>>> import numpy as np
>>> np.set_printoptions(precision=3, suppress=True, linewidth=160)
>>> rnd = lambda a: np.round(a, 3) + 0
>>> mat = np.load("x.npy")
>>> print(rnd(mat))
[[-0.428  0.305 -0.587  0.615]
 [ 0.695 -0.164 -0.693 -0.098]
 [-0.321  0.463 -0.323 -0.761]
 [ 0.481  0.816  0.264  0.181]]
>>> # keeps lengths
>>> q, vecs = np.linalg.qr(mat[:, :2])[0], np.linalg.qr(mat[:, 2:])[0]
>>> sigma = np.linalg.svd(q.T @ vecs, compute_uv=False)
>>> print(rnd(np.linalg.norm(q @ q.T - vecs @ vecs.T, 2)))
1.0
>>> x0 = np.array([4, -4, 0, 2])
>>> y = mat @ x0
>>> print(rnd(y))
[-1.701  3.238 -4.655 -0.977]
>>> print(rnd(np.linalg.solve(mat, y)))
[ 4. -4.  0.  2.]
>>> print(rnd(np.linalg.solve(mat, 5 * y)))
[ 20. -20.   0.  10.]
>>> print(rnd(np.linalg.solve(mat, y + mat[:, 1])))
[ 4. -3.  0.  2.]
>>> print(rnd(np.linalg.solve(mat, mat[:, 2])))
[0. 0. 1. 0.]
>>> W0 = np.array([[-9, 1], [-3, -4]])
>>> gram = W0.T @ W0
>>> print(np.trace(gram), (W0 ** 2).sum())
107 107
>>> print(rnd(np.linalg.eigvalsh(gram)[::-1]))
[90.123 16.877]
>>> print(rnd(np.linalg.svd(W0, compute_uv=False) ** 2))
[90.123 16.877]
>>> print(np.linalg.matrix_rank(gram))
2
>>> print(gram)
[[90  3]
 [ 3 17]]
>>> f = np.array([1, 0, -7])
>>> print(np.polyval(f, W0[1]))
[2 9]
>>> print(np.array([np.convolve(row, f, "same") for row in W0]))
[[-9  1 63]
 [-3 -4 21]]
>>> data = np.load("test14.npy")
>>> print(data)
[[-0.924 -6.52   0.093  0.278 -4.457 -4.638  0.294]
 [-0.033  0.885 -0.143 -0.443  0.613  0.639 -0.093]
 [-0.849 -6.411  0.644 -0.046 -5.022 -5.296  0.485]
 [ 1.857  9.896  0.     0.157  8.049  8.187  0.43 ]
 [ 1.899  8.004  0.446  0.015  5.682  6.217  0.21 ]
 [-1.017 -4.61  -0.106  0.447 -4.013 -4.357  0.154]
 [-0.039  2.146  0.316 -0.125  1.496  1.558  0.113]
 [ 0.786  3.316 -0.055 -0.241  2.131  2.436  0.235]
 [-1.119 -4.901  0.32   0.254 -3.03  -3.101 -0.138]
 [ 1.064  3.364  0.275 -0.139  2.855  2.139  0.014]
 [ 0.38   2.002  0.306 -0.034  2.22   2.064 -0.127]
 [-0.06  -2.577 -0.099  0.363 -2.354 -2.401 -0.293]
 [ 0.265  1.617 -0.348 -0.462  0.745  1.183 -0.291]]
>>> x0 = np.array([-2, 2, 1, -1, 0, 2, -2])
>>> y = data @ x0
>>> print(rnd(np.linalg.solve(data.T @ data, data.T @ y)))
[-2.  2.  1. -1.  0.  2. -2.]
>>> try:
...     np.linalg.solve(data, y)
... except np.linalg.LinAlgError as e:
...     print("failed:", e)
... 
failed: Last 2 dimensions of the array must be square
>>> rng = np.random.default_rng(81786)
>>> y = y + 0.1 * rng.normal(size=13)
>>> print(rnd(y))
[-21.362   3.655 -21.986  31.523  24.592 -16.748   7.725   9.53  -13.243   9.284   7.969  -9.722   5.813]
>>> coef, *_ = np.linalg.lstsq(data, y)
>>> print(coef.round())
[-2.  2.  1. -1.  0.  2. -2.]
>>> print(rnd(coef))
[-2.137  2.007  1.082 -0.973  0.067  1.961 -2.109]
>>> f = np.array([-3, -2])
>>> other = W0 + np.outer(f, np.eye(2)[0])
>>> print(other)
[[-12.   1.]
 [ -5.  -4.]]
>>> print(np.linalg.matrix_rank(other - W0))
1
>>> w1 = np.array([[6, -5, -5, 7, 2],
...     [-1, 9, 9, -5, -9],
...     [6, 7, 2, -5, -9],
...     [0, 0, 7, 9, -1],
...     [-6, -1, -5, 0, -8],
...     [-1, -9, 0, -1, 8],
...     [8, -9, 0, -6, -7]])
>>> coef = np.array([-2, -2, -2, 1, -2])
>>> hid = np.maximum(data @ w1 + coef, 0)
>>> print((hid > 0).astype(int))
[[1 0 0 1 1]
 [0 0 0 0 0]
 [1 0 0 1 1]
 [0 0 1 0 0]
 [0 1 1 0 0]
 [1 1 0 1 1]
 [0 1 1 0 0]
 [0 0 1 0 0]
 [1 0 0 1 1]
 [0 1 1 0 0]
 [0 0 1 0 0]
 [1 1 0 1 1]
 [0 1 1 0 0]]
>>> print(np.linalg.matrix_rank(hid))
5
>>> Z = np.array([[-1, 0], [1, 2], [-1, 2], [2, 1], [1, -2]])
>>> print(w1 @ Z)
[[ 10 -17]
 [-18  49]
 [-20  31]
 [ 10  25]
 [  2   4]
 [ -2 -35]
 [-36 -10]]
>>> print((hid @ Z).round(6).argmax(axis=1))
[0 0 0 1 1 0 1 1 0 1 1 0 1]
>>> f, r1 = data[10], data[2]
>>> print(rnd(f @ f))
13.452
>>> p = (f @ r1) / (f @ f) * f
>>> print(rnd(p))
[-0.992 -5.224 -0.798  0.089 -5.793 -5.386  0.331]
>>> print(rnd(r1 - p))
[ 0.143 -1.187  1.442 -0.135  0.771  0.09   0.154]
>>> print(np.linalg.matrix_rank(np.outer(f, r1)))
1
>>> f = np.array([3, -3])
>>> print(rnd(np.convolve(data[3], f)))
[  5.571  24.117 -29.688   0.471  23.676   0.414 -23.271  -1.29 ]
>>> print(rnd(np.polyval(f, data[3])))
[ 2.571 26.688 -3.    -2.529 21.147 21.561 -1.71 ]
>>> arr = np.array([[26, 21, 14, 7, 22],
...     [21, 23, 19, 10, 20],
...     [14, 19, 22, 10, 17],
...     [7, 10, 10, 8, 9],
...     [22, 20, 17, 9, 25]])
>>> other = arr[0, 0] * arr[1:] - np.outer(arr[1:, 0], arr[0])
>>> print(other)
[[  0 157 200 113  58]
 [  0 200 376 162 134]
 [  0 113 162 159  80]
 [  0  58 134  80 166]]
>>> print(np.linalg.matrix_rank(other), np.linalg.matrix_rank(arr))
4 5
>>> print(np.flatnonzero(~other.round(6).any(axis=1)))
[]
>>> idx = rng.permutation(5)
>>> other = arr[:, idx] * rng.choice([-1, 1], 5)
>>> print(other)
[[  7  21  22  26 -14]
 [ 10  23  20  21 -19]
 [ 10  19  17  14 -22]
 [  8  10   9   7 -10]
 [  9  20  25  22 -17]]
>>> U, _, VT = np.linalg.svd(arr.T @ other)
>>> print(rnd(U @ VT))
[[ 0.  0.  0.  1.  0.]
 [ 0.  1.  0.  0.  0.]
 [ 0.  0.  0.  0. -1.]
 [ 1.  0.  0.  0.  0.]
 [ 0.  0.  1.  0.  0.]]
>>> print(np.linalg.norm(other, axis=1).argmax())
4
>>> print(rnd(np.linalg.norm(other, axis=0)))
[19.849 42.79  43.347 42.965 37.815]
>>> print(other[1] @ other[4])
1835
>>> print(rnd(np.linalg.norm(other) ** 2 / np.linalg.norm(other, 2) ** 2))
1.022
>>> Z = np.array([[-0.8, 0.8, 0.9, -1.1, 0.2, 1.6, 0.5]])
>>> feats = np.array([[-3],
...     [4],
...     [-5],
...     [-2],
...     [5],
...     [1],
...     [-5],
...     [-2],
...     [-5],
...     [1],
...     [-3],
...     [1],
...     [3]]) @ Z + 0.05 * rng.normal(size=(13, 7))
>>> print(rnd(feats))
[[ 2.406 -2.407 -2.677  3.317 -0.604 -4.805 -1.55 ]
 [-3.197  3.164  3.512 -4.401  0.751  6.495  1.924]
 [ 3.956 -4.054 -4.476  5.577 -1.024 -7.959 -2.525]
 [ 1.578 -1.64  -1.752  2.2   -0.405 -3.289 -1.064]
 [-4.054  4.056  4.494 -5.475  0.985  7.973  2.454]
 [-0.777  0.73   0.885 -1.076  0.218  1.514  0.442]
 [ 4.033 -4.027 -4.514  5.458 -0.963 -8.045 -2.499]
 [ 1.538 -1.564 -1.748  2.169 -0.408 -3.235 -1.047]
 [ 4.044 -4.066 -4.434  5.538 -0.993 -7.973 -2.494]
 [-0.782  0.872  0.944 -1.133  0.218  1.607  0.536]
 [ 2.322 -2.388 -2.643  3.331 -0.555 -4.815 -1.569]
 [-0.782  0.799  0.915 -1.062  0.278  1.544  0.453]
 [-2.415  2.411  2.726 -3.376  0.579  4.866  1.505]]
>>> print(rnd(np.linalg.svd(data, compute_uv=False)))
[27.269  1.517  1.377  0.908  0.81   0.691  0.61 ]
>>> data[13]
Traceback (most recent call last):
  File "<python-input-77>", line 1, in <module>
    data[13]
    ~~~~^^^^
IndexError: index 13 is out of bounds for axis 0 with size 13
>>> np.linalg.rank(data)
Traceback (most recent call last):
  File "<python-input-78>", line 1, in <module>
    np.linalg.rank(data)
    ^^^^^^^^^^^^^^
AttributeError: module 'numpy.linalg' has no attribute 'rank'
>>> print(rnd(data.mean(axis=0)))
[0.17  0.478 0.127 0.002 0.378 0.356 0.076]
>>> print(round(np.log10(np.linalg.cond(feats))))
3
>>> print(rnd(np.abs(np.linalg.svd(feats)[2][-1])))
[0.602 0.553 0.156 0.035 0.284 0.136 0.454]
>>> print(rnd(np.linalg.norm(feats, 2) / np.linalg.norm(feats)))
1.0
>>> print(np.argsort(-np.linalg.norm(feats, axis=0).round(6), kind="stable")[:3])
[5 3 2]
>>> x0 = np.array([6, 3, 6, 2, 6, 0, 2])
>>> y = feats @ x0
>>> print(rnd(np.linalg.lstsq(feats, y)[0]))
[6. 3. 6. 2. 6. 0. 2.]
>>> y = y + 0.05 * rng.normal(size=13)
>>> print(rnd(y))
[ -8.928  10.938 -15.24   -6.025  14.803   2.944 -14.802  -6.092 -14.369   3.728  -8.954   3.62    8.935]
>>> coef, *_ = np.linalg.lstsq(feats, y)
>>> print([round(float(np.linalg.norm(np.linalg.solve(feats.T @ feats + lam * np.eye(7), feats.T @ y))), 2) for lam in (0, 1, 10, 100)])
[10.99, 1.21, 1.18, 1.08]
>>> print(coef.round())
[ 6.  3.  7.  2.  5. -0.  2.]
>>> print(rnd(np.linalg.norm(y - feats @ coef)))
0.158
>>> E = np.load("layer9.npy")
>>> print(E)
[[ 5  5  5  5]
 [ 5 10 10 10]
 [ 5 10 15 15]
 [ 5 10 15 20]]
>>> th = np.radians(30)
>>> Rm = np.eye(7)
>>> Rm[4, 4] = Rm[5, 5] = np.cos(th)
>>> Rm[4, 5], Rm[5, 4] = -np.sin(th), np.sin(th)
>>> print(rnd(Rm))
[[ 1.     0.     0.     0.     0.     0.     0.   ]
 [ 0.     1.     0.     0.     0.     0.     0.   ]
 [ 0.     0.     1.     0.     0.     0.     0.   ]
 [ 0.     0.     0.     1.     0.     0.     0.   ]
 [ 0.     0.     0.     0.     0.866 -0.5    0.   ]
 [ 0.     0.     0.     0.     0.5    0.866  0.   ]
 [ 0.     0.     0.     0.     0.     0.     1.   ]]
>>> other = data @ Rm.T
>>> print(rnd(np.abs(other - data).max(axis=0)))
[0.    0.    0.    0.    5.172 2.928 0.   ]
>>> idx = rng.permutation(4)
>>> print(idx)
[3 1 0 2]
>>> other = E[idx][:, idx]
>>> print(np.allclose(other, E))
False
>>> print(rnd(np.linalg.det(other)), rnd(np.linalg.det(E[idx])))
625.0 625.0
>>> print(np.diag(other))
[20 10  5 15]
>>> x0 = np.ones(4)
>>> for _ in range(4):
...     x0 = E @ x0
...     x0 /= np.linalg.norm(x0)
...     print(round(x0 @ E @ x0, 3))
... 
41.402
41.454
41.454
41.454
>>> print(rnd(np.linalg.eigvalsh(E)[-1]))
41.454
>>> x0 = np.array([-2, 3, 0, -3])
>>> y = E @ x0
>>> print(y)
[-10 -10 -25 -40]
>>> print(rnd(np.linalg.solve(E, y)))
[-2.  3.  0. -3.]
>>> print(rnd(np.linalg.solve(E, y + E[:, 1])))
[-2.  4.  0. -3.]
>>> print(rnd(np.linalg.solve(E.T, E[3])))
[0. 0. 0. 1.]
>>> print(rnd(np.linalg.solve(E, E[:, 2])))
[0. 0. 1. 0.]
